$ python -q
>>> import numpy as np
>>> import numpy.linalg as la
>>> np.set_printoptions(precision=4, suppress=True, linewidth=100)
>>> def rd(a):
...     return np.round(a, 4) + 0
... 
>>> arr = np.load("out6.npy")
>>> arr
array([[ 0.,  0., -1.],
       [ 0.,  1.,  0.],
       [ 1.,  0.,  0.]])
>>> vec = np.array([1, 1, -2])
>>> rd(np.sort(np.abs(np.degrees(np.angle(la.eigvals(arr))))))
array([ 0., 90., 90.])
>>> rd(la.inv(arr))
array([[ 0.,  0.,  1.],
       [ 0.,  1.,  0.],
       [-1.,  0.,  0.]])
>>> rd(np.abs(la.eigvals(arr)))
array([1., 1., 1.])
>>> M2 = np.array([[2, 1, -3], [3, -3, -1]])
>>> cent = np.kron(M2, arr)
>>> cent
array([[ 0.,  0., -2.,  0.,  0., -1., -0., -0.,  3.],
       [ 0.,  2.,  0.,  0.,  1.,  0., -0., -3., -0.],
       [ 2.,  0.,  0.,  1.,  0.,  0., -3., -0., -0.],
       [ 0.,  0., -3., -0., -0.,  3., -0., -0.,  1.],
       [ 0.,  3.,  0., -0., -3., -0., -0., -1., -0.],
       [ 3.,  0.,  0., -3., -0., -0., -1., -0., -0.]])
>>> rd(la.norm(cent, 2)), rd(la.norm(M2, 2) * la.norm(arr, 2))
(np.float64(4.7958), np.float64(4.7958))
>>> cent.shape
(6, 9)
>>> rd(la.norm(arr, 1)), rd(la.norm(arr, np.inf))
(np.float64(1.0), np.float64(1.0))
>>> print(rd(la.norm(arr, 2)))
1.0
>>> la.norm(arr, axis=1).argmax()
np.int64(0)
>>> print(rd(la.norm(arr, axis=1)))
[1. 1. 1.]
>>> rd(la.norm(arr, "nuc"))
np.float64(3.0)
>>> vec = np.array([-3, -2, 0])
>>> print((arr * vec).sum(axis=1))
[ 0. -2. -3.]
>>> np.einsum("ij,j->i", arr, vec)
array([ 0., -2., -3.])
>>> (arr @ vec).argmax()
np.int64(0)
>>> arr @ (2 * vec)
array([ 0., -4., -6.])
>>> arr * vec
array([[-0., -0., -0.],
       [-0., -2.,  0.],
       [-3., -0.,  0.]])
>>> arr @ vec
array([ 0., -2., -3.])
>>> left, sv = la.svd(arr)
Traceback (most recent call last):
  File "<python-input-27>", line 1, in <module>
    left, sv = la.svd(arr)
    ^^^^^^^^
ValueError: too many values to unpack (expected 2)
>>> left, sv, Vt = la.svd(arr, full_matrices=False)
>>> print(np.allclose(left * sv @ Vt, arr))
True
>>> rd(np.cumsum(sv ** 2) / np.sum(sv ** 2))
array([0.3333, 0.6667, 1.    ])
>>> m1 = np.loadtxt("run18.csv", delimiter=",")
>>> print(m1)
[[ 0.5 -0.5]
 [-0.5  0.5]]
>>> rng = np.random.default_rng(63515)
>>> M2 = m1 + rng.integers(-2, 3, (2, 1)) @ rng.integers(-2, 3, (1, 2))
>>> M2
array([[ 0.5,  0.5],
       [-0.5, -1.5]])
>>> print(np.abs(M2 - m1).sum(axis=1))
[1. 2.]
>>> M2 - m1
array([[ 0.,  1.],
       [ 0., -2.]])
>>> rd(la.svd(M2 - m1, compute_uv=False))
array([2.2361, 0.    ])
>>> vec = np.array([3, 4])
>>> (vec - m1 @ vec) @ (m1 @ vec)
np.float64(0.0)
>>> np.eye(2) - m1
array([[0.5, 0.5],
       [0.5, 0.5]])
>>> cov = m1.T @ m1
>>> print(np.diag(cov))
[0.5 0.5]
>>> rd(la.eigvalsh(cov)[::-1])
array([1., 0.])
>>> np.trace(cov), (m1 ** 2).sum()
(np.float64(1.0), np.float64(1.0))
>>> cov
array([[ 0.5, -0.5],
       [-0.5,  0.5]])
>>> np.allclose(cov, cov.T)
True
>>> rd(la.svd(m1, compute_uv=False) ** 2)
array([1., 0.])
>>> (m1 @ m1.T).shape
(2, 2)
>>> la.matrix_rank(cov)
np.int64(1)
>>> F = np.loadtxt("m.csv", delimiter=",")
>>> print(F)
[[-5.  0.  0.  0.  0.  0.]
 [ 5. -3.  0.  0.  0.  0.]
 [ 3. -5.  0.  0.  0.  0.]
 [ 0.  0. -5.  0.  0.  0.]
 [ 0.  0.  5. -3.  0.  0.]
 [ 0.  0.  3. -5.  0.  0.]
 [ 0.  0.  0.  0. -5.  0.]
 [ 0.  0.  0.  0.  5. -3.]
 [ 0.  0.  0.  0.  3. -5.]]
>>> left, sv, Vt = la.svd(m1)
>>> V = Vt[:(sv > 1e-8).sum()]
>>> vec = m1[0] + -3 * m1[1] + rng.integers(2) * np.eye(2)[0]
>>> vec
array([ 2., -2.])
>>> print(la.matrix_rank(np.vstack([m1, vec])))
1
>>> rd(V.T @ V)
array([[ 0.5, -0.5],
       [-0.5,  0.5]])
>>> rd(la.norm(vec - V.T @ V @ vec))
np.float64(0.0)
>>> vec = np.array([0, 2, 2, -3, -1, 0])
>>> y = F @ vec
>>> b, lr = np.zeros(6), 1 / la.norm(F, 2) ** 2
>>> for i in range(10):
...     b -= lr * F.T @ (F @ b - y)
...     if i % 2 == 0: print(i, round(la.norm(F @ b - y), 4))
... 
0 6.8839
2 4.6602
4 3.1549
6 2.1358
8 1.4459
>>> rd(b)
array([-0.1313,  1.8031,  2.1094, -2.8359, -0.9562,  0.0656])
>>> O, r_ = la.qr(F)
>>> np.allclose(r_.T @ r_, F.T @ F)
True
>>> O.shape, r_.shape
((9, 6), (6, 6))
>>> rd(np.trace(O @ O.T))
np.float64(6.0)
>>> rd(O)
array([[-0.6509, -0.5872,  0.    ,  0.    ,  0.    ,  0.    ],
       [ 0.6509, -0.1057,  0.    ,  0.    ,  0.    ,  0.    ],
       [ 0.3906, -0.8025,  0.    ,  0.    ,  0.    ,  0.    ],
       [ 0.    ,  0.    ,  0.6509, -0.5872,  0.    ,  0.    ],
       [ 0.    ,  0.    , -0.6509, -0.1057,  0.    ,  0.    ],
       [ 0.    ,  0.    , -0.3906, -0.8025,  0.    ,  0.    ],
       [ 0.    ,  0.    ,  0.    ,  0.    ,  0.6509,  0.5872],
       [ 0.    ,  0.    ,  0.    ,  0.    , -0.6509,  0.1057],
       [ 0.    ,  0.    ,  0.    ,  0.    , -0.3906,  0.8025]])
>>> rd(np.abs(np.diag(r_)))
array([7.6811, 4.3296, 7.6811, 4.3296, 7.6811, 4.3296])
>>> data = np.load("x.npy")
>>> data
array([[3., 3., 2., 0.],
       [1., 5., 2., 0.],
       [5., 4., 0., 0.],
       [0., 0., 0., 0.]])
>>> # rows and columns are dependent
>>> rd(np.poly(data))
array([ 1., -8., -6., 36.,  0.])
>>> np.einsum("ij,ji->", data, data)
np.float64(76.0)
>>> rd(la.eigvals(data))
array([-2.1962,  2.    ,  8.1962,  0.    ])
>>> rd(la.det(data[::-1]))
np.float64(0.0)
>>> print(rd(la.det(data)))
0.0
>>> print((data + data.T) / 2)
[[3.  2.  3.5 0. ]
 [2.  5.  3.  0. ]
 [3.5 3.  0.  0. ]
 [0.  0.  0.  0. ]]
>>> (data - data.T) / 2
array([[ 0. ,  1. , -1.5,  0. ],
       [-1. ,  0. , -1. ,  0. ],
       [ 1.5,  1. ,  0. ,  0. ],
       [ 0. ,  0. ,  0. ,  0. ]])
>>> rd(np.sort(np.abs(la.eigvals(data))))
array([0.    , 2.    , 2.1962, 8.1962])
>>> np.allclose(data, data.T)
False
>>> r = la.matrix_rank(data)
>>> r
np.int64(3)
>>> null = la.svd(data)[2][r:].T
>>> la.matrix_rank(data.T @ data), la.matrix_rank(data @ data.T)
(np.int64(3), np.int64(3))
>>> print(null.shape)
(4, 1)
>>> left, sv, Vt = la.svd(data)
>>> rd(sv)
array([9.0271, 3.1475, 1.267 , 0.    ])
>>> np.argmax(sv[:-1] / (sv[1:] + 1e-6)) + 1
np.int64(3)
>>> M2 = left[:, :3] @ np.diag(sv[:3]) @ Vt[:3]
>>> rd(la.norm(data - M2) / la.norm(data))
np.float64(0.0)
>>> rd(la.norm(data - M2, 2)), sv[3]
(np.float64(0.0), np.float64(0.0))
>>> rd(M2)
array([[3., 3., 2., 0.],
       [1., 5., 2., 0.],
       [5., 4., 0., 0.],
       [0., 0., 0., 0.]])
>>> cov = data.T @ data
>>> print(la.matrix_rank(cov))
3
>>> rd(la.svd(data, compute_uv=False) ** 2)
array([81.4879,  9.9067,  1.6054,  0.    ])
>>> rd(la.eigvalsh(cov)[::-1])
array([81.4879,  9.9067,  1.6054,  0.    ])
>>> print(np.allclose(cov, cov.T))
True
>>> A = np.load("data.npy")
>>> A
array([[0, 2, 0, 1],
       [3, 0, 3, 1],
       [0, 5, 5, 0],
       [1, 2, 1, 5]])
>>> r0 = np.array([0, 0, 2, 1])
>>> M2 = A + np.outer(r0, np.eye(4)[2])
>>> M2
array([[0., 2., 0., 1.],
       [3., 0., 3., 1.],
       [0., 5., 7., 0.],
       [1., 2., 2., 5.]])
>>> la.matrix_rank(la.inv(M2) - la.inv(A), tol=1e-8)
np.int64(1)
>>> ev, V = la.eig(M2)
>>> rd(ev)
array([-3.2877,  9.2877,  1.1385,  4.8615])
>>> rd(np.sort(la.eigvals(M2 @ M2)))
array([ 1.2961, 10.8087, 23.6345, 86.2607])
>>> rd(M2 @ V[:, 0] - ev[0] * V[:, 0])
array([0., 0., 0., 0.])
>>> M2 = A / la.norm(A, axis=1, keepdims=True)
>>> cov = M2 @ M2.T
>>> np.argwhere(np.triu(np.abs(cov) > 0.95, 1))
array([], shape=(0, 2), dtype=int64)
>>> (np.abs(cov) > 0.9).astype(int)
array([[1, 0, 0, 0],
       [0, 1, 0, 0],
       [0, 0, 1, 0],
       [0, 0, 0, 1]])
>>> print(rd(np.degrees(np.arccos(np.clip(cov[2, 3], -1, 1)))))
67.6043
>>> (cov - 2 * np.eye(4)).round(6).argmax(axis=1)
array([3, 2, 0, 0])
>>> def softmax(z):
...     e = np.exp(z - z.max(axis=-1, keepdims=True))
...     return e / e.sum(axis=-1, keepdims=True)
... 
>>> print(rd(softmax(A[3])))
[0.0169 0.0458 0.0169 0.9205]
>>> rd(softmax(10 * A[3]))
array([0., 0., 0., 1.])
>>> att = A @ A.T / np.sqrt(4)
>>> rd(softmax(att + np.triu(np.full(att.shape, -np.inf), 1)))
array([[1.    , 0.    , 0.    , 0.    ],
       [0.0001, 0.9999, 0.    , 0.    ],
       [0.    , 0.    , 1.    , 0.    ],
       [0.    , 0.    , 0.0003, 0.9996]])
>>> W0 = np.array([[0.0, 0.0, 2.0, 4.0],
...     [0.0, 0.0, 3.0, 4.0],
...     [2.0, 3.0, 0.0, 0.0],
...     [4.0, 4.0, 0.0, 0.0]])
>>> W0
array([[0., 0., 2., 4.],
       [0., 0., 3., 4.],
       [2., 3., 0., 0.],
       [4., 4., 0., 0.]])
>>> P = np.triu(np.array([[2, 2, 0, 3], [2, 4, 1, 1], [2, 3, 2, 4], [1, 2, 1, 0]]), 1) + np.eye(4)
>>> M2 = P @ W0 @ la.inv(P)
>>> np.trace(M2), np.trace(W0)
(np.float64(0.0), np.float64(0.0))
>>> print(M2)
[[  12.  -12.   20.  -92.]
 [   6.   -5.    8.  -41.]
 [  18.  -17.   17. -105.]
 [   4.   -4.    4.  -24.]]
>>> la.matrix_rank(M2)
np.int64(4)
